$ python -q
>>> import numpy as np
>>> from numpy import linalg as LA
>>> np.set_printoptions(precision=2, suppress=True, linewidth=120, legacy="1.25")
>>> M2 = np.array([[1, 1, 2, 2, 2, 0, 0, 1, 1, 1, 1],
...     [1, 0, 1, 1, 2, 1, 1, 0, 2, 1, 0],
...     [1, 0, 0, 1, 1, 0, 0, 1, 2, 0, 0],
...     [0, 1, 2, 1, 1, 2, 1, 0, 2, 0, 1],
...     [0, 2, 1, 0, 2, 2, 1, 2, 0, 2, 1],
...     [0, 0, 0, 2, 2, 1, 2, 2, 1, 2, 2],
...     [1, 1, 2, 1, 1, 1, 1, 1, 2, 1, 0],
...     [2, 0, 1, 2, 2, 0, 0, 2, 1, 1, 0],
...     [1, 2, 1, 0, 1, 0, 0, 1, 0, 2, 1],
...     [2, 2, 1, 1, 0, 1, 1, 2, 1, 2, 0],
...     [0, 0, 2, 2, 0, 2, 1, 2, 0, 2, 2]])
>>> M2[-1] = M2[0]
>>> data = M2 + 0.3 * np.eye(11)
>>> data
array([[1.3, 1. , 2. , 2. , 2. , 0. , 0. , 1. , 1. , 1. , 1. ],
       [1. , 0.3, 1. , 1. , 2. , 1. , 1. , 0. , 2. , 1. , 0. ],
       [1. , 0. , 0.3, 1. , 1. , 0. , 0. , 1. , 2. , 0. , 0. ],
       [0. , 1. , 2. , 1.3, 1. , 2. , 1. , 0. , 2. , 0. , 1. ],
       [0. , 2. , 1. , 0. , 2.3, 2. , 1. , 2. , 0. , 2. , 1. ],
       [0. , 0. , 0. , 2. , 2. , 1.3, 2. , 2. , 1. , 2. , 2. ],
       [1. , 1. , 2. , 1. , 1. , 1. , 1.3, 1. , 2. , 1. , 0. ],
       [2. , 0. , 1. , 2. , 2. , 0. , 0. , 2.3, 1. , 1. , 0. ],
       [1. , 2. , 1. , 0. , 1. , 0. , 0. , 1. , 0.3, 2. , 1. ],
       [2. , 2. , 1. , 1. , 0. , 1. , 1. , 2. , 1. , 2.3, 0. ],
       [1. , 1. , 2. , 2. , 2. , 0. , 0. , 1. , 1. , 1. , 1.3]])
>>> O, r_ = LA.qr(data)
>>> np.round(abs(r_[0, 0]), 2), np.round(LA.norm(data[:, 0]), 2)
(3.83, 3.83)
>>> np.round(O.T @ O, 2) + 0
array([[1., 0., 0., 0., 0., 0., 0., 0., 0., 0., 0.],
       [0., 1., 0., 0., 0., 0., 0., 0., 0., 0., 0.],
       [0., 0., 1., 0., 0., 0., 0., 0., 0., 0., 0.],
       [0., 0., 0., 1., 0., 0., 0., 0., 0., 0., 0.],
       [0., 0., 0., 0., 1., 0., 0., 0., 0., 0., 0.],
       [0., 0., 0., 0., 0., 1., 0., 0., 0., 0., 0.],
       [0., 0., 0., 0., 0., 0., 1., 0., 0., 0., 0.],
       [0., 0., 0., 0., 0., 0., 0., 1., 0., 0., 0.],
       [0., 0., 0., 0., 0., 0., 0., 0., 1., 0., 0.],
       [0., 0., 0., 0., 0., 0., 0., 0., 0., 1., 0.],
       [0., 0., 0., 0., 0., 0., 0., 0., 0., 0., 1.]])
>>> np.allclose(r_.T @ r_, data.T @ data)
True
>>> np.round(np.trace(O @ O.T), 2)
11.0
>>> np.round(O @ r_, 2) + 0
array([[1.3, 1. , 2. , 2. , 2. , 0. , 0. , 1. , 1. , 1. , 1. ],
       [1. , 0.3, 1. , 1. , 2. , 1. , 1. , 0. , 2. , 1. , 0. ],
       [1. , 0. , 0.3, 1. , 1. , 0. , 0. , 1. , 2. , 0. , 0. ],
       [0. , 1. , 2. , 1.3, 1. , 2. , 1. , 0. , 2. , 0. , 1. ],
       [0. , 2. , 1. , 0. , 2.3, 2. , 1. , 2. , 0. , 2. , 1. ],
       [0. , 0. , 0. , 2. , 2. , 1.3, 2. , 2. , 1. , 2. , 2. ],
       [1. , 1. , 2. , 1. , 1. , 1. , 1.3, 1. , 2. , 1. , 0. ],
       [2. , 0. , 1. , 2. , 2. , 0. , 0. , 2.3, 1. , 1. , 0. ],
       [1. , 2. , 1. , 0. , 1. , 0. , 0. , 1. , 0.3, 2. , 1. ],
       [2. , 2. , 1. , 1. , 0. , 1. , 1. , 2. , 1. , 2.3, 0. ],
       [1. , 1. , 2. , 2. , 2. , 0. , 0. , 1. , 1. , 1. , 1.3]])
>>> rng = np.random.default_rng(597)
>>> labels = rng.permutation(11)
>>> M2 = data[:, labels] * rng.choice([-1, 1], 11)
>>> M2
array([[-0. ,  1. ,  1. , -1. , -1.3,  2. ,  2. , -1. , -1. , -0. , -2. ],
       [-1. ,  0. ,  0. , -2. , -1. ,  1. ,  1. , -0.3, -1. , -1. , -2. ],
       [-0. ,  0. ,  1. , -2. , -1. ,  1. ,  0.3, -0. , -0. , -0. , -1. ],
       [-2. ,  1. ,  0. , -2. , -0. ,  1.3,  2. , -1. , -0. , -1. , -1. ],
       [-2. ,  1. ,  2. , -0. , -0. ,  0. ,  1. , -2. , -2. , -1. , -2.3],
       [-1.3,  2. ,  2. , -1. , -0. ,  2. ,  0. , -0. , -2. , -2. , -2. ],
       [-1. ,  0. ,  1. , -2. , -1. ,  1. ,  2. , -1. , -1. , -1.3, -1. ],
       [-0. ,  0. ,  2.3, -1. , -2. ,  2. ,  1. , -0. , -1. , -0. , -2. ],
       [-0. ,  1. ,  1. , -0.3, -1. ,  0. ,  1. , -2. , -2. , -0. , -1. ],
       [-1. ,  0. ,  2. , -1. , -2. ,  1. ,  1. , -2. , -2.3, -1. , -0. ],
       [-0. ,  1.3,  1. , -1. , -1. ,  2. ,  2. , -1. , -1. , -0. , -2. ]])
>>> Uu, _, vt = LA.svd(data.T @ M2)
>>> np.round(LA.lstsq(data, M2)[0], 2) + 0
array([[ 0.,  0.,  0.,  0., -1.,  0.,  0.,  0.,  0.,  0.,  0.],
       [ 0.,  0.,  0.,  0.,  0.,  0.,  0., -1.,  0.,  0.,  0.],
       [ 0.,  0.,  0.,  0.,  0.,  0.,  1.,  0.,  0.,  0.,  0.],
       [ 0.,  0.,  0.,  0.,  0.,  1.,  0.,  0.,  0.,  0.,  0.],
       [ 0.,  0.,  0.,  0.,  0.,  0.,  0.,  0.,  0.,  0., -1.],
       [-1.,  0.,  0.,  0.,  0.,  0.,  0.,  0.,  0.,  0.,  0.],
       [ 0.,  0.,  0.,  0.,  0.,  0.,  0.,  0.,  0., -1.,  0.],
       [ 0.,  0.,  1.,  0.,  0.,  0.,  0.,  0.,  0.,  0.,  0.],
       [ 0.,  0.,  0., -1.,  0.,  0.,  0.,  0.,  0.,  0.,  0.],
       [ 0.,  0.,  0.,  0.,  0.,  0.,  0.,  0., -1.,  0.,  0.],
       [ 0.,  1.,  0.,  0.,  0.,  0.,  0.,  0.,  0.,  0.,  0.]])
>>> labels
array([ 5, 10,  7,  8,  0,  3,  2,  1,  9,  6,  4])
